>>> import numpy as np
>>> import numpy.linalg as la
>>> np.set_printoptions(precision=3, suppress=True, linewidth=120, sign=" ")
>>> tidy = lambda a: np.round(a, 3) + 0
>>> m1 = np.loadtxt("m.csv", delimiter=",")
>>> m1
array([[ 0.2  ,  0.   , -0.9  , -0.7  ],
       [ 0.167,  0.008, -0.89 , -0.726],
       [-1.2  , -0.5  , -0.8  ,  0.9  ]])
>>> la.matrix_rank(m1, rtol=0.1)
np.int64(2)
>>> np.argsort(-la.norm(m1, axis=0).round(6), kind="stable")[:3]
array([ 2,  3,  0])
>>> gram = m1.T @ m1
>>> la.matrix_rank(gram)
np.int64(3)
>>> tidy(np.trace(gram)), tidy((m1 ** 2).sum())
(np.float64(5.827), np.float64(5.827))
>>> np.allclose(gram, gram.T)
True
>>> tidy(gram)
array([[ 1.508,  0.601,  0.631, -1.341],
       [ 0.601,  0.25 ,  0.393, -0.456],
       [ 0.631,  0.393,  2.242,  0.556],
       [-1.341, -0.456,  0.556,  1.827]])
>>> J = np.loadtxt("arr.csv", delimiter=",")
>>> J
array([[-0.3  , -1.2  , -3.234],
       [ 0.5  ,  1.7  ,  4.777],
       [ 0.   ,  1.3  ,  3.735],
       [-0.2  , -0.4  , -1.538],
       [ 0.7  ,  0.4  ,  1.315],
       [-1.3  , -1.1  , -2.866],
       [ 0.9  , -0.5  , -1.567],
       [-1.6  , -1.1  , -3.549],
       [-0.5  , -2.   , -5.899],
       [-1.5  ,  0.   ,  0.073],
       [-1.4  , -1.7  , -4.954],
       [ 0.9  ,  1.   ,  2.372],
       [-0.6  ,  0.6  ,  2.096],
       [-0.3  , -1.4  , -4.445],
       [-0.2  , -0.1  , -0.47 ],
       [-1.2  ,  0.1  ,  0.158],
       [ 0.   , -0.2  , -0.431],
       [ 0.6  ,  1.8  ,  5.176],
       [-1.2  , -0.5  , -1.266],
       [-1.3  , -1.3  , -4.124],
       [ 0.1  , -1.2  , -3.718],
       [-0.2  ,  1.2  ,  3.553],
       [ 0.7  ,  0.8  ,  2.159],
       [-1.7  , -1.   , -2.965],
       [ 1.2  , -0.2  , -0.673]])
>>> np.argsort(-la.norm(J, axis=0).round(6), kind="stable")[:3]
array([ 2,  1,  0])
>>> tidy(np.abs(la.svd(J)[2][-1]))
array([ 0.017,  0.947,  0.319])
>>> [round(float(x), 3) for x in la.svd(J, compute_uv=False)[:3]]
[16.89, 3.872, 0.373]
>>> tidy(la.norm(J, 2) / la.norm(J))
np.float64(0.974)
>>> la.cond(J) > 100
np.False_
